$ ipython --no-banner

In [1]: import numpy as np

In [2]: np.set_printoptions(suppress=True, linewidth=140)

In [3]: rnd = lambda a: np.round(a, 2) + 0

In [4]: f = np.array([0, -5, 9, -2])

In [5]: E = 3 * np.eye(4) + np.outer(f, f)

In [6]: E
Out[6]: 
array([[  3.,   0.,   0.,   0.],
       [  0.,  28., -45.,  10.],
       [  0., -45.,  84., -18.],
       [  0.,  10., -18.,   7.]])

In [7]: x0 = np.ones(4)

In [8]: for _ in range(5):
   ...:     x0 = E @ x0
   ...:     x0 /= np.linalg.norm(x0)
   ...:     print(round(x0 @ E @ x0, 2))
   ...: 
105.15
112.99
113.0
113.0
113.0

In [9]: rnd(x0)
Out[9]: array([ 0.  , -0.48,  0.86, -0.19])

In [10]: x0 = np.array([4, -5, -3, 5])

In [11]: (E @ x0).argmax()
Out[11]: np.int64(1)

In [12]: E @ (2 * x0)
Out[12]: array([  24.,   90., -234.,   78.])

In [13]: E @ np.ones(4)
Out[13]: array([ 3., -7., 21., -1.])

In [14]: E * x0
Out[14]: 
array([[  12.,   -0.,   -0.,    0.],
       [   0., -140.,  135.,   50.],
       [   0.,  225., -252.,  -90.],
       [   0.,  -50.,   54.,   35.]])

In [15]: E @ x0
Out[15]: array([  12.,   45., -117.,   39.])

In [16]: (E * x0).sum(axis=1)
Out[16]: array([  12.,   45., -117.,   39.])

In [17]: ev, V = np.linalg.eigh(E)

In [18]: x0 = np.array([-1, 3, -3, -1])

In [19]: x0 @ E @ x0
Out[19]: np.float64(1660.0)

In [20]: rnd(np.linalg.eigvalsh(E[1:, 1:]))
Out[20]: array([  3.,   3., 113.])

In [21]: rnd(V * np.sqrt(ev) @ V.T)
Out[21]: 
array([[ 1.73,  0.  ,  0.  ,  0.  ],
       [ 0.  ,  3.75, -3.64,  0.81],
       [ 0.  , -3.64,  8.28, -1.46],
       [ 0.  ,  0.81, -1.46,  2.06]])

In [22]: (np.sign(V[:, -1].round(6)) == np.sign(V[0, -1].round(6))).astype(int)
Out[22]: array([1, 0, 0, 0])

In [23]: rnd(V * np.abs(ev) @ V.T)
Out[23]: 
array([[  3.,   0.,   0.,   0.],
       [  0.,  28., -45.,  10.],
       [  0., -45.,  84., -18.],
       [  0.,  10., -18.,   7.]])

In [24]: x0 @ E @ x0 / (x0 @ x0), rnd(ev[0]), rnd(ev[-1])
Out[24]: (np.float64(83.0), np.float64(3.0), np.float64(113.0))
